>>> import numpy as np
>>> np.set_printoptions(precision=2, suppress=True, linewidth=100, sign=" ")
>>> tidy = lambda a: np.round(a, 2) + 0
>>> M = np.load("arr.npy")
>>> print(M)
[[ 9.37 -0.26  8.58]
 [ 8.09 -0.07  8.92]
 [ 8.84 -0.62  9.58]
 [10.46  0.61  9.58]
 [ 6.86  1.47  8.01]
 [ 9.15  0.95 10.73]
 [ 9.46  1.12  9.01]
 [ 6.79  0.06  9.07]
 [ 9.26 -1.13  8.9 ]
 [10.95  1.06  9.31]]
>>> print(np.argsort(-np.linalg.norm(M, axis=0).round(6), kind="stable")[:3])
[ 2  0  1]
>>> print(round(np.log10(np.linalg.cond(M))))
1
>>> print(tidy(np.abs(np.linalg.svd(M)[2][-1])))
[ 0.03  1.    0.07]
>>> d = np.linalg.norm(M[:, None] - M[None], axis=-1)
>>> print(tidy(np.linalg.norm(M, axis=1)))
[ 12.71  12.04  13.05  14.2   10.65  14.13  13.11  11.33  12.89  14.41]
>>> print(d[1].round(6).argsort(kind="stable")[:4])
[ 1  2  7  0]
>>> print(tidy(np.linalg.norm(M - M.mean(axis=0), axis=1)))
[ 0.94  0.95  1.03  1.62  2.63  1.7   0.98  2.15  1.51  2.16]
>>> print(np.linalg.matrix_rank(d ** 2))
5
>>> print((d + 1e9 * np.eye(10)).round(6).argmin(axis=1))
[ 8  2  8  9  7  6  3  1  0  3]
>>> print(np.unravel_index(d.round(6).argmax(), d.shape))
(np.int64(4), np.int64(9))
>>> print(tidy(d[:5, :5]))
[[ 0.    1.34  1.19  1.72  3.1 ]
 [ 1.34  0.    1.14  2.55  2.17]
 [ 1.19  1.14  0.    2.03  3.28]
 [ 1.72  2.55  2.03  0.    4.02]
 [ 3.1   2.17  3.28  4.02  0.  ]]
>>> m1 = np.load("block8.npy")
>>> print(m1)
[[ 3.  1.  0.]
 [ 0.  3.  1.]
 [ 0.  0.  3.]]
>>> # triangular: eigenvalues sit on the diagonal
>>> x0 = np.array([-1, 1, 1])
>>> y = m1 @ x0
>>> print(y)
[-2.  4.  3.]
>>> print(tidy(np.linalg.solve(m1, m1[:, 2])))
[ 0.  0.  1.]
>>> print(tidy(np.linalg.solve(m1, y + m1[:, 1])))
[-1.  2.  1.]
>>> print(tidy(np.linalg.solve(m1, 5 * y)))
[-5.  5.  5.]
>>> mat = np.load("mat.npy")
>>> print(mat)
[[ 1.    0.9   0.81  0.73]
 [ 0.9   1.    0.9   0.81]
 [ 0.81  0.9   1.    0.9 ]
 [ 0.73  0.81  0.9   1.  ]]
>>> # symmetric
>>> ang = np.radians(36)
>>> Rm = np.eye(4)
>>> Rm[1, 1] = Rm[0, 0] = np.cos(ang)
>>> Rm[1, 0], Rm[0, 1] = -np.sin(ang), np.sin(ang)
>>> print(tidy(Rm))
[[ 0.81  0.59  0.    0.  ]
 [-0.59  0.81  0.    0.  ]
 [ 0.    0.    1.    0.  ]
 [ 0.    0.    0.    1.  ]]
>>> B = mat @ Rm.T
>>> print(tidy(np.linalg.det(Rm)), tidy(np.trace(Rm)))
1.0 3.62
>>> print(np.allclose(np.linalg.norm(mat, axis=1), np.linalg.norm(B, axis=1)))
True
>>> print(tidy(np.abs(B - mat).max(axis=0)))
[ 0.42  0.76  0.    0.  ]
>>> print(tidy(np.linalg.svd(mat, compute_uv=False)), tidy(np.linalg.svd(B, compute_uv=False)))
[ 3.53  0.31  0.1   0.06] [ 3.53  0.31  0.1   0.06]
>>> print(tidy(B))
[[ 1.34  0.14  0.81  0.73]
 [ 1.32  0.28  0.9   0.81]
 [ 1.18  0.25  1.    0.9 ]
 [ 1.07  0.23  0.9   1.  ]]
>>> r0, r1 = B[2], B[0]
>>> print(tidy(r0 @ r1))
3.09
>>> p = (r0 @ r1) / (r0 @ r0) * r0
>>> print(tidy(np.linalg.norm(r0 + r1) ** 2 + np.linalg.norm(r0 - r1) ** 2))
12.55
>>> print(tidy((r1 - p) @ r0))
0.0
>>> print(tidy(np.linalg.det(mat[::-1])))
0.01
>>> print(tidy(np.poly(mat)))
[ 1.   -4.    1.72 -0.2   0.01]
>>> print(np.kron(np.eye(2, dtype=int), mat))
[[ 1.    0.9   0.81  0.73  0.    0.    0.    0.  ]
 [ 0.9   1.    0.9   0.81  0.    0.    0.    0.  ]
 [ 0.81  0.9   1.    0.9   0.    0.    0.    0.  ]
 [ 0.73  0.81  0.9   1.    0.    0.    0.    0.  ]
 [ 0.    0.    0.    0.    1.    0.9   0.81  0.73]
 [ 0.    0.    0.    0.    0.9   1.    0.9   0.81]
 [ 0.    0.    0.    0.    0.81  0.9   1.    0.9 ]
 [ 0.    0.    0.    0.    0.73  0.81  0.9   1.  ]]
>>> E = np.array([[1.0, 2.3], [-0.1, -0.6], [0.3, 0.3]])
>>> rng = np.random.default_rng(86637)
>>> E[1] = E[2] + 0.05 * rng.normal(size=2)
>>> print(tidy(E))
[[ 1.    2.3 ]
 [ 0.22  0.29]
 [ 0.3   0.3 ]]
>>> # row 0 dominates
>>> B = np.c_[E[:, :1] @ np.array([[2]]), np.array([1, 1, 0])]
>>> print(tidy(B))
[[ 2.    1.  ]
 [ 0.44  1.  ]
 [ 0.6   0.  ]]
>>> print(np.linalg.matrix_rank(np.c_[E, B]))
3
>>> print(tidy(np.linalg.norm(np.linalg.qr(E)[0].T @ B, axis=0) ** 2 / ((B ** 2).sum(axis=0) + 1e-12)))
[ 1.    0.66]
>>> print(np.linalg.matrix_rank(B))
2
>>> x0 = np.array([1, 1])
>>> y = B @ x0
>>> print(tidy(np.linalg.solve(B.T @ B, B.T @ y)))
[ 1.  1.]
>>> print(tidy(np.linalg.lstsq(B, y)[0]))
[ 1.  1.]
>>> print(tidy(y))
[ 3.    1.44  0.6 ]
>>> y = y + 0.05 * rng.normal(size=3)
>>> print(tidy(y))
[ 3.07  1.47  0.57]
>>> beta, *_ = np.linalg.lstsq(B, y)
>>> print(tidy(B.T @ (y - B @ beta)))
[ 0.  0.]
>>> print([round(float(np.linalg.norm(np.linalg.solve(B.T @ B + lam * np.eye(2), B.T @ y))), 2) for lam in (0, 1, 10, 100)])
[1.45, 1.21, 0.53, 0.08]
>>> print(tidy(np.linalg.norm(y - B @ beta)))
0.04
>>> P = E @ np.linalg.solve(E.T @ E, E.T)
>>> print(tidy(P))
[[ 1.    0.04 -0.02]
 [ 0.04  0.23  0.42]
 [-0.02  0.42  0.77]]
>>> print(np.allclose(P @ P, P))
True
>>> O, Rm = np.linalg.qr(E)
>>> print(tidy(Rm))
[[-1.07 -2.3 ]
 [ 0.    0.42]]
>>> print(tidy(abs(Rm[0, 0])), tidy(np.linalg.norm(E[:, 0])))
1.07 1.07
>>> print(tidy(np.trace(O @ O.T)))
2.0
>>> print(tidy(O @ Rm))
[[ 1.    2.3 ]
 [ 0.22  0.29]
 [ 0.3   0.3 ]]
>>> print(tidy(O.T @ O))
[[ 1.  0.]
 [ 0.  1.]]
>>> F = np.load("a.npy")
>>> print(F)
[[ 45 -10  45 -10]
 [ 15  10  15  10]
 [-45  10 -45  10]
 [-15 -10 -15 -10]]
>>> # rank 2
>>> left, sig, VT = np.linalg.svd(F)
>>> vecs = VT[:(sig > 1e-8).sum()]
>>> x0 = F[0] + -3 * F[2] + rng.integers(2) * np.eye(4)[0]
>>> print(x0)
[181. -40. 180. -40.]
>>> print(tidy(np.diag(vecs.T @ vecs)))
[ 0.5  0.5  0.5  0.5]
>>> print(tidy(np.linalg.norm(x0 - vecs.T @ vecs @ x0)))
0.71
>>> print(np.linalg.matrix_rank(np.vstack([F, x0])))
3
>>> A = np.load("case10.npy")
>>> print(tidy(A))
[[-0.99  0.    0.14]
 [ 0.    1.    0.  ]
 [-0.14  0.   -0.99]]
>>> x0 = np.array([1, 2, -2])
>>> print([p for p in range(1, 25) if np.allclose(np.linalg.matrix_power(A, p), np.eye(3))])
[]
>>> print(tidy(np.linalg.inv(A)))
[[-0.99  0.   -0.14]
 [ 0.    1.    0.  ]
 [ 0.14  0.   -0.99]]
